% python3 -q
>>> import numpy as np
>>> from numpy import linalg as LA
>>> np.set_printoptions(suppress=True, linewidth=160)
>>> tidy = lambda a: np.round(a, 4) + 0
>>> A = np.load("block18.npy")
>>> print(A)
[[-10 -14  -1]
 [-14   4   7]
 [ -1   7  -2]]
>>> # symmetric
>>> print(tidy(LA.det(A[::-1])))
-1154.0
>>> print(np.einsum("ii->", A))
-8
>>> print(tidy(LA.eigvals(A).sum().real))
-8.0
>>> print(np.kron(np.eye(2, dtype=int), A))
[[-10 -14  -1   0   0   0]
 [-14   4   7   0   0   0]
 [ -1   7  -2   0   0   0]
 [  0   0   0 -10 -14  -1]
 [  0   0   0 -14   4   7]
 [  0   0   0  -1   7  -2]]
>>> print(tidy(LA.eigvals(A)))
[ 15.1373 -19.158   -3.9793]
>>> print(np.einsum("ij,ji->", A, A))
612
>>> ev, evecs = LA.eigh(A)
>>> print(tidy(LA.svd(A, compute_uv=False)))
[19.158  15.1373  3.9793]
>>> print(np.unique(ev.round(6) + 0, return_counts=True)[1])
[1 1 1]
>>> print(tidy(evecs @ np.diag(ev) @ evecs.T))
[[-10. -14.  -1.]
 [-14.   4.   7.]
 [ -1.   7.  -2.]]
>>> print(tidy(evecs.T @ A @ evecs))
[[-19.158    0.       0.    ]
 [  0.      -3.9793   0.    ]
 [  0.       0.      15.1373]]
>>> print(tidy(LA.eigvalsh(A @ A)))
[ 15.835  229.1373 367.0277]
>>> print(np.abs(evecs[:, -1]).round(6).argmax())
1
>>> P = np.triu(np.array([[1, 2, 3], [0, 3, 0], [3, 3, 1]]), 1) + np.eye(3)
>>> M2 = P @ A @ LA.inv(P)
>>> print(LA.matrix_rank(M2))
3
>>> ev, evecs = LA.eigh(A)
>>> vec = np.array([-1, -3, 6])
>>> print(tidy(evecs * np.maximum(ev, 0) @ evecs.T))
[[ 3.2755 -5.7012 -2.5199]
 [-5.7012  9.9233  4.386 ]
 [-2.5199  4.386   1.9386]]
>>> print(np.abs(A).sum(axis=1).max(), tidy(np.abs(ev).max()))
25 19.158
>>> print(tidy(evecs * np.abs(ev) @ evecs.T))
[[16.5509  2.5977 -4.0397]
 [ 2.5977 15.8465  1.772 ]
 [-4.0397  1.772   5.8771]]
>>> print((np.sign(evecs[:, -1].round(6)) == np.sign(evecs[0, -1].round(6))).astype(int))
[1 0 0]
>>> print(tidy(LA.eigvalsh(A).min()))
-19.158
>>> print(np.all(LA.eigvalsh(A) > 0))
False
>>> print([round(float(LA.det(A[:i, :i])), 2) + 0 for i in range(1, 4)])
[-10.0, -236.0, 1154.0]
>>> Z = np.sign(np.array([[0, 3, 2, 3], [3, 3, 1, 3], [1, 3, 2, 1], [0, 0, 2, 2]]))
>>> M2 = (np.tril(Z, -1) + np.eye(4)) @ (np.triu(Z, 1) + np.eye(4))
>>> ev = np.array([0, 3, 1, 3])
>>> mat = np.rint(M2 * ev @ LA.inv(M2)) + 0
>>> print(mat)
[[-3.  7. -4.  2.]
 [-6. 14. -8.  4.]
 [-6. 15. -9.  6.]
 [ 0.  4. -4.  5.]]
>>> # rank 3
>>> rk = LA.matrix_rank(mat)
>>> print(rk)
3
>>> ns = LA.svd(mat)[2][rk:].T
>>> print(LA.matrix_rank(mat.T @ mat), LA.matrix_rank(mat @ mat.T))
3 3
>>> print(tidy(ns[:, 0] / ns[np.abs(ns[:, 0]).round(6).argmax(), 0]))
[1. 1. 1. 0.]
>>> print(tidy(LA.norm(mat, 2) / LA.norm(mat)))
0.989
>>> print(np.argsort(-LA.norm(mat, axis=0).round(6), kind="stable")[:3])
[1 2 0]
>>> print(LA.matrix_rank(mat, rtol=0.1))
2
>>> print(LA.cond(mat) > 100)
True
>>> M2 = np.array([[2, 1, 2], [1, 1, 0], [2, 2, 1], [1, 1, 1]])
>>> print(M2.T @ mat.T)
[[ -5. -10.  -9.   1.]
 [ -2.  -4.  -3.   1.]
 [ -8. -16. -15.   1.]]
>>> print(np.einsum("ik,kj->ij", mat, M2))
[[ -5.  -2.  -8.]
 [-10.  -4. -16.]
 [ -9.  -3. -15.]
 [  1.   1.   1.]]
>>> print(LA.matrix_rank(np.vstack([mat, M2.T])))
4
>>> print(tidy(LA.det(mat.T)))
0.0
>>> print(tidy(LA.det(mat[::-1])))
0.0
>>> print(tidy(LA.eigvals(mat).sum().real))
7.0
>>> print(np.einsum("ij,ji->", mat, mat))
19.0
>>> M2 = mat[0, 0] * mat[1:] - np.outer(mat[1:, 0], mat[0])
>>> print(M2)
[[  0.   0.   0.   0.]
 [  0.  -3.   3.  -6.]
 [  0. -12.  12. -15.]]
>>> print(np.flatnonzero(~M2.round(6).any(axis=1)))
[0]
>>> print(LA.matrix_rank(M2), LA.matrix_rank(mat))
2 3
>>> print(mat[:, 0] / mat[0, 0])
[ 1.  2.  2. -0.]
>>> W0 = np.minimum.outer(np.arange(1, 5), np.arange(1, 5)) * 5
>>> print(W0)
[[ 5  5  5  5]
 [ 5 10 10 10]
 [ 5 10 15 15]
 [ 5 10 15 20]]
>>> # symmetric
>>> vec = np.array([-3, -1, 0, 2])
>>> target = W0 @ vec
>>> b, lr = np.zeros(4), 1 / LA.norm(W0, 2) ** 2
>>> for i in range(60):
...     b -= lr * W0.T @ (W0 @ b - target)
...     if i % 10 == 0: print(i, round(LA.norm(W0 @ b - target), 4))
... 
0 17.2401
10 14.9322
20 12.9435
30 11.231
40 9.7574
50 8.4908
>>> print(tidy(b))
[-1.2408 -1.0062  0.1483  1.2626]
>>> K = np.loadtxt("dump.csv", delimiter=",")
>>> print(K)
[[ 6.8392  1.0193 -7.2241]
 [ 3.4486 -3.902  -8.5371]
 [-2.4985  5.1705  8.1868]
 [ 6.2513 -0.7172  7.7722]
 [ 1.409   2.2238 -9.6473]
 [ 2.8313 -9.4869  1.4077]
 [-9.905  -1.3133 -0.4085]
 [-1.7328  9.5318 -2.4785]
 [-4.2705  8.8602 -1.8056]
 [ 8.4323 -3.8093  3.7928]
 [ 9.0975  2.9666 -2.9042]
 [ 1.5007  8.8007 -4.505 ]
 [-9.5543 -1.8131  2.3296]
 [ 8.8064 -3.0193  3.6513]
 [-8.5378  2.1677  4.7336]
 [-2.4534 -8.0522 -5.3985]
 [-9.7122 -0.6656  2.287 ]
 [-0.2297 -6.9848  7.1526]
 [ 2.367  -9.4935  2.0666]
 [-7.6512  6.2514  1.5424]
 [ 6.3824  7.1714 -2.7992]
 [-6.6465 -4.165  -6.203 ]
 [ 9.5677 -0.5514 -2.8558]
 [-5.2581  1.1609  8.4264]
 [ 9.5512  2.3928 -1.7459]
 [ 9.2919  2.5509  2.6747]
 [ 9.5853 -2.6349 -1.0863]
 [ 9.1341  3.6102  1.8804]
 [ 1.2111 -3.6637 -9.2255]
 [-5.72    1.5959 -8.0458]
 [ 2.848  -6.3577  7.1741]
 [-5.1056  4.526  -7.3108]
 [ 4.346   8.6957  2.3445]
 [-6.3643 -6.7394 -3.7518]]
>>> f = np.array([0, 5, 4])
>>> print(tidy(np.convolve(K[23], f)))
[  0.     -26.2905 -15.2279  46.7756  33.7056]
>>> print(tidy(np.correlate(K[23], K[33], "full")))
[ 19.7273  31.081   -5.9738 -64.1772 -53.6281]
>>> T = np.stack([K, 3 * K, K[::-1]])
>>> print(LA.matrix_rank(T))
[3 3 3]
>>> print(LA.matrix_rank(T.reshape(3, -1)))
2
>>> cen = K - K.mean(axis=0)
>>> evecs = LA.svd(cen)[2][:1]
>>> M2 = cen - cen @ evecs.T @ evecs
>>> print(tidy(M2.std(axis=0)))
[0.2524 5.3383 5.2487]
>>> print(tidy(np.diag(evecs.T @ evecs)))
[0.9979 0.001  0.0011]
>>> print(LA.matrix_power(A, 4))
[[101534  40558 -28030]
 [ 40558  74834   2198]
 [-28030   2198  11096]]
>>> assert A == A.T
Traceback (most recent call last):
  File "<python-input-82>", line 1, in <module>
    assert A == A.T
           ^^^^^^^^
ValueError: The truth value of an array with more than one element is ambiguous. Use a.any() or a.all()
>>> print((A - A.T) / 2)
[[0. 0. 0.]
 [0. 0. 0.]
 [0. 0. 0.]]
>>> print(tidy(np.sort(np.abs(LA.eigvals(A)))))
[ 3.9793 15.1373 19.158 ]
>>> print(np.allclose(A, A.T))
True
>>> print(np.trace(A))
-8
>>> X = np.loadtxt("test14.csv", delimiter=",")
>>> print(X)
[[ 0. -2.  0.]
 [-2.  0. -2.]
 [ 0. -2.  0.]]
>>> # rows 0 and 2 are equal
>>> U, sv, VT = LA.svd(X)
>>> evecs = VT[:(sv > 1e-8).sum()]
>>> rng = np.random.default_rng(16659)
>>> vec = X[2] + -1 * X[1] + rng.integers(2) * np.eye(3)[1]
>>> print(vec)
[ 2. -2.  2.]
>>> print(LA.matrix_rank(np.vstack([X, vec])))
2
>>> print(tidy(LA.eigvalsh(X).min()))
-2.8284
>>> print(LA.matrix_rank(X, rtol=0.1))
2
>>> print(tidy(LA.norm(X, 2) / LA.norm(X)))
0.7071
>>> print([round(float(x), 4) for x in LA.svd(X, compute_uv=False)[:3]])
[2.8284, 2.8284, 0.0]
>>> print(LA.cond(X) > 100)
True
>>> arr = np.loadtxt("m.csv", delimiter=",")
>>> print(arr)
[[  1.   0.   2.   9.   4.]
 [  5.  -6.  -7.   2.  -1.]
 [  0.  -4. -12.  -2.   8.]
 [  0.  -2. -14.   2.   4.]
 [  8.   5.  -6.   8.  -2.]
 [  0.  10.  -1.  10.   7.]
 [ -4.  10.   7.   6.  14.]
 [ -1.   2.  16.   6.  18.]
 [  2.   8.  23.   8.  17.]
 [  2.   9.  16.   7.  26.]
 [  7.   4.  13.   7.  18.]
 [ 10.  13.  11.  11.  24.]
 [ 19.  15.   2.   8.  27.]
 [ 26.  10.  -5.  17.  30.]
 [ 27.  10. -12.  21.  21.]]
>>> z = arr[:, 4] > np.median(arr[:, 4])
>>> f = arr[z].mean(axis=0) - arr[~z].mean(axis=0)
>>> print(((arr - arr.mean(axis=0)) @ f > 0).astype(int))
[0 0 0 0 0 0 0 1 1 1 1 1 1 1 1]
>>> print(np.argsort(-np.abs(f).round(6), kind="stable"))
[4 0 2 1 3]
>>> print(tidy((((arr - arr.mean(axis=0)) @ f > 0) == z).mean()))
0.9333
>>> print(z.astype(int))
[0 0 0 0 0 0 0 1 0 1 1 1 1 1 1]
>>> cen = (arr - arr.mean(axis=0)) / arr.std(axis=0)
>>> print(tidy(cen.std(axis=0)))
[1. 1. 1. 1. 1.]
>>> print(np.argwhere(np.abs(cen) > 2))
[[13  0]
 [14  0]
 [14  3]]
>>> b = LA.lstsq(np.delete(cen, 3, axis=1), cen[:, 3])[0]
>>> print(tidy(b))
[ 0.7933  0.4249  0.2224 -0.3045]
>>> print(tidy(1 - np.var(cen[:, 3] - np.delete(cen, 3, axis=1) @ b)))
0.7244
>>> M2 = np.c_[arr[:, :4] @ np.array([[1, 0, 0, -2], [1, 2, -1, 1], [0, -1, -2, 2], [2, 0, -2, -1]]), np.array([-2, 0, 2, 0, 1, -1, 0, -2, 2, 0, 2, 0, 2, -2, 0])]
>>> print(M2)
[[ 19.  -2. -22.  -7.  -2.]
 [  3.  -5.  16. -32.   0.]
 [ -8.   4.  32. -26.   2.]
 [  2.  10.  26. -32.   0.]
 [ 29.  16.  -9. -31.   1.]
 [ 30.  21. -28.  -2.  -1.]
 [ 18.  13. -36.  26.   0.]
 [ 13. -12. -46.  30.  -2.]
 [ 26.  -7. -70.  42.   2.]
 [ 25.   2. -55.  30.   0.]
 [ 25.  -5. -44.   9.   2.]
 [ 45.  15. -57.   4.   0.]
 [ 50.  28. -35. -27.   2.]
 [ 70.  25. -34. -69.  -2.]
 [ 79.  32. -28. -89.   0.]]
>>> print(LA.matrix_rank(M2))
5
>>> print(tidy(LA.norm(LA.qr(arr)[0].T @ M2, axis=0) ** 2 / ((M2 ** 2).sum(axis=0) + 1e-12)))
[1.     1.     1.     1.     0.2292]
